% python3 -q
>>> import numpy as np
>>> import numpy.linalg as la
>>> np.set_printoptions(suppress=True, linewidth=200)
>>> mat = np.loadtxt("arr.csv", delimiter=",")
>>> mat.round(1) + 0
array([[-0.2, -0.1, -1.5,  0.4,  2. ],
       [-0.1, -0.1, -1.2,  0.4,  1.5],
       [ 0.4,  0.2,  3.7, -1.1, -4.8],
       [-0.1,  0. , -0.8,  0.2,  1.1],
       [ 0.3,  0.1,  2.4, -0.7, -3.1],
       [-0.2, -0.1, -1.9,  0.6,  2.4]])
>>> print(la.matrix_rank(mat, rtol=0.1))
1
>>> [round(float(x), 1) for x in la.svd(mat, compute_uv=False)[:3]]
[8.8, 0.0, 0.0]
>>> rng = np.random.default_rng(19085)
>>> M2 = mat + rng.integers(-2, 3, (6, 1)) @ rng.integers(-2, 3, (1, 5))
>>> M2.round(1)
array([[ 3.8, -2.1, -1.5,  0.4,  2. ],
       [ 1.9, -1.1, -1.2,  0.4,  1.5],
       [-1.6,  1.2,  3.7, -1.1, -4.8],
       [-2.1,  1. , -0.8,  0.2,  1.1],
       [ 4.3, -1.9,  2.4, -0.7, -3.1],
       [-4.2,  1.9, -1.9,  0.6,  2.4]])
>>> np.round(M2 - mat, 1)
array([[ 4., -2.,  0.,  0.,  0.],
       [ 2., -1.,  0.,  0.,  0.],
       [-2.,  1.,  0.,  0.,  0.],
       [-2.,  1.,  0.,  0.,  0.],
       [ 4., -2.,  0.,  0.,  0.],
       [-4.,  2.,  0.,  0.,  0.]])
>>> np.abs(M2 - mat).sum(axis=1)
array([6., 3., 3., 3., 6., 6.])
>>> print(la.matrix_rank(M2 - mat, tol=1e-8))
1
>>> print(np.round(la.svd(M2 - mat, compute_uv=False), 1) + 0)
[8.7 0.  0.  0.  0. ]
>>> u = np.array([-2, -1, -2])
>>> np.round(np.array([np.convolve(row, u, "same") for row in mat]), 1)
array([[ 0.4,  3.5,  0.8, -1.4, -2.9],
       [ 0.3,  2.7,  0.6, -1.1, -2.2],
       [-0.9, -8.6, -2. ,  3.3,  7. ],
       [ 0.2,  2. ,  0.4, -0.8, -1.6],
       [-0.6, -5.5, -1.3,  2.1,  4.5],
       [ 0.4,  4.3,  1. , -1.7, -3.5]])
>>> print(np.round(np.convolve(mat[4], u), 1))
[-0.6 -0.6 -5.5 -1.3  2.1  4.5  6.2]
>>> np.round(np.polyval(u, mat[4]), 1)
array([ -2.4,  -2.2, -15.7,  -2.3, -17.9])
>>> np.round(np.cross(mat[4, :3], mat[2, :3]), 1) + 0
array([0., 0., 0.])
>>> Uu, sv, VT = la.svd(mat)
>>> sv.round(1) + 0
array([8.8, 0. , 0. , 0. , 0. ])
>>> M2 = Uu[:, :1] @ np.diag(sv[:1]) @ VT[:1]
>>> la.matrix_rank(M2)
np.int64(1)
>>> M2.round(1) + 0
array([[-0.2, -0.1, -1.5,  0.5,  2. ],
       [-0.1, -0.1, -1.2,  0.4,  1.5],
       [ 0.4,  0.2,  3.7, -1.1, -4.8],
       [-0.1,  0. , -0.8,  0.2,  1.1],
       [ 0.3,  0.1,  2.4, -0.7, -3.1],
       [-0.2, -0.1, -1.9,  0.6,  2.4]])
>>> E = np.loadtxt("run1.csv", delimiter=",")
>>> print(E)
[[ 5.  5.  5.  5.  5.  5.  5.  5.  5.  5.  5.  5.]
 [ 5. 10. 10. 10. 10. 10. 10. 10. 10. 10. 10. 10.]
 [ 5. 10. 15. 15. 15. 15. 15. 15. 15. 15. 15. 15.]
 [ 5. 10. 15. 20. 20. 20. 20. 20. 20. 20. 20. 20.]
 [ 5. 10. 15. 20. 25. 25. 25. 25. 25. 25. 25. 25.]
 [ 5. 10. 15. 20. 25. 30. 30. 30. 30. 30. 30. 30.]
 [ 5. 10. 15. 20. 25. 30. 35. 35. 35. 35. 35. 35.]
 [ 5. 10. 15. 20. 25. 30. 35. 40. 40. 40. 40. 40.]
 [ 5. 10. 15. 20. 25. 30. 35. 40. 45. 45. 45. 45.]
 [ 5. 10. 15. 20. 25. 30. 35. 40. 45. 50. 50. 50.]
 [ 5. 10. 15. 20. 25. 30. 35. 40. 45. 50. 55. 55.]
 [ 5. 10. 15. 20. 25. 30. 35. 40. 45. 50. 55. 60.]]
>>> x0 = np.ones(12)
>>> for _ in range(3):
...     x0 = E @ x0
...     x0 /= la.norm(x0)
...     print(round(x0 @ E @ x0, 1))
... 
316.6
317.0
317.0
>>> x0.round(1)
array([0.1, 0.1, 0.1, 0.2, 0.2, 0.3, 0.3, 0.3, 0.4, 0.4, 0.4, 0.4])
>>> F = np.load("dump.npy")
>>> F.round(1) + 0
array([[-2.6, -0.1,  3. , -1.8, -2.4],
       [ 0.8, -1.8,  4.5, -0.9, -0.7],
       [ 3.5, -2. ,  2.5,  0.7,  1.5],
       [ 2.4,  0.3, -3.2,  1.8,  2.4],
       [ 2. , -2. ,  4.1, -0.3,  0.2],
       [ 2.3,  0.3, -3.3,  1.8,  2.4],
       [-1.7, -0.7,  3.8, -1.7, -2.1],
       [ 1.5,  0.8, -3.9,  1.6,  2. ],
       [ 1.1,  1. , -4.1,  1.5,  1.8],
       [-0.9, -1.1,  4.2, -1.5, -1.7],
       [ 1.7, -2. ,  4.2, -0.5,  0. ],
       [ 2. , -2. ,  4.1, -0.3,  0.2],
       [-1.8, -0.6,  3.7, -1.7, -2.1],
       [-3.1,  0.3,  2.3, -1.8, -2.6],
       [-1.8, -0.6,  3.7, -1.7, -2.1],
       [ 3.9, -1.3, -0.1,  1.5,  2.5],
       [ 2.5,  0.2, -3.1,  1.8,  2.4],
       [ 0.1, -1.5,  4.5, -1.2, -1.1],
       [ 3. , -0.2, -2.4,  1.8,  2.6],
       [-3.6,  1.9, -2.1, -0.8, -1.7],
       [-3.8,  1. ,  0.7, -1.6, -2.6],
       [ 1.4, -1.9,  4.4, -0.6, -0.3]])
>>> W2 = F[[9, 7]].astype(float)
>>> for _ in range(5):
...     idx = la.norm(F[:, None] - W2, axis=-1).argmin(axis=1)
...     W2 = np.array([F[idx == j].mean(axis=0) for j in range(2)])
... 
>>> idx
array([0, 0, 0, 1, 0, 1, 0, 1, 1, 0, 0, 0, 0, 0, 0, 1, 1, 0, 1, 1, 0, 0])
>>> W2.round(1)
array([[-0.3, -1.1,  3.5, -1.1, -1.1],
       [ 1.6,  0.4, -2.8,  1.4,  1.8]])
>>> print(np.abs(W2[1] - W2[0]).argmax())
2
>>> np.bincount(idx)
array([14,  8])
>>> M = np.load("mat.npy")
>>> print(M)
[[ 1.9  0.8  1.8  0.7  1.5  0.8  1.6 -1.7 -0.1  0.7 -2.3  1.1 -0.6 -2.4]
 [ 2.4  1.   2.1  1.4  1.1  1.5  0.9 -0.9  0.1  1.1 -1.4  1.5 -0.8 -2.3]
 [ 2.1  0.9  1.6  0.8  0.5  0.8  1.2 -1.5  0.3  1.3 -2.1  0.7 -1.  -2.1]
 [ 2.   0.7  1.7  1.4  1.   0.9  0.7 -0.7  0.2  1.  -2.1  1.  -0.5 -1.4]
 [ 2.   1.4  2.4  0.9  0.6  1.3  1.5 -0.6  0.1  1.7 -1.3  0.8 -0.9 -2.5]
 [ 2.1  0.9  2.1  0.8  1.4  1.1  1.6 -0.8 -0.5  0.6 -2.8  1.2 -1.  -2.2]
 [ 1.5  1.6  1.8  1.1  0.6  0.6  1.2 -1.3  0.   1.6 -2.   1.1 -0.8 -1.9]
 [ 0.   0.2  0.3 -1.3 -1.4  0.1 -0.4  0.5  0.7  1.7 -0.8  0.8  1.5  0.7]
 [-0.5 -0.5  0.  -0.9 -1.5  0.2  0.3  1.   0.6  1.8 -0.9  1.3  1.5  0.4]
 [-0.3  0.  -0.2 -0.8 -0.9 -0.2  0.1  0.9  0.8  2.3 -1.1  1.4  1.9  1. ]
 [ 0.   0.2  0.  -1.1 -1.3 -0.2  0.2  1.4  1.3  2.1 -1.2  0.7  2.1  0.8]
 [ 0.1  0.3 -0.4 -0.8 -1.3  0.4  0.4  0.7  1.1  2.  -1.6  1.4  1.9  1.1]
 [-0.6 -0.2  0.2 -1.  -1.   0.  -0.3  0.9  0.4  1.4 -0.8  0.7  1.1  1.1]
 [ 0.3  0.3 -0.4 -1.3 -0.7 -0.2  0.1  1.1  0.6  2.1 -0.8  1.5  1.5  1.1]
 [ 1.6  1.1  1.1 -0.8  0.3 -0.7 -0.8  0.6  1.4  1.6  1.1  1.7  1.4  2. ]
 [ 2.2  0.7  0.7 -1.1  0.5 -0.9 -1.3 -0.1  1.   2.1  1.2  2.   1.8  1.8]
 [ 1.8  1.3  0.7 -0.9 -0.4 -1.1 -0.9 -0.2  1.   2.1  1.2  1.6  0.8  2.3]
 [ 2.1  1.4  1.  -1.1  0.  -0.7 -1.4  0.1  1.1  2.1  0.7  1.6  1.1  1.5]
 [ 2.3  1.4  0.8 -1.   0.2 -1.2 -0.5  0.4  1.   2.1  0.9  2.   1.1  2. ]
 [ 1.5  1.3  1.  -1.3  0.3 -0.5 -1.3 -0.3  1.2  1.   1.   2.2  0.6  1.9]
 [ 2.3  1.   0.8 -1.3 -0.2 -0.9 -1.7  0.3  1.2  1.8  0.6  2.   0.7  2.1]]
>>> proj = M @ la.solve(M.T @ M, M.T)
>>> round(np.trace(proj), 1)
np.float64(14.0)
>>> np.round(np.diag(proj), 1)
array([0.6, 0.6, 0.7, 0.6, 0.8, 0.7, 0.8, 0.6, 0.8, 0.5, 0.7, 0.8, 0.7, 0.7, 0.6, 0.7, 0.6, 0.5, 0.6, 0.8, 0.6])
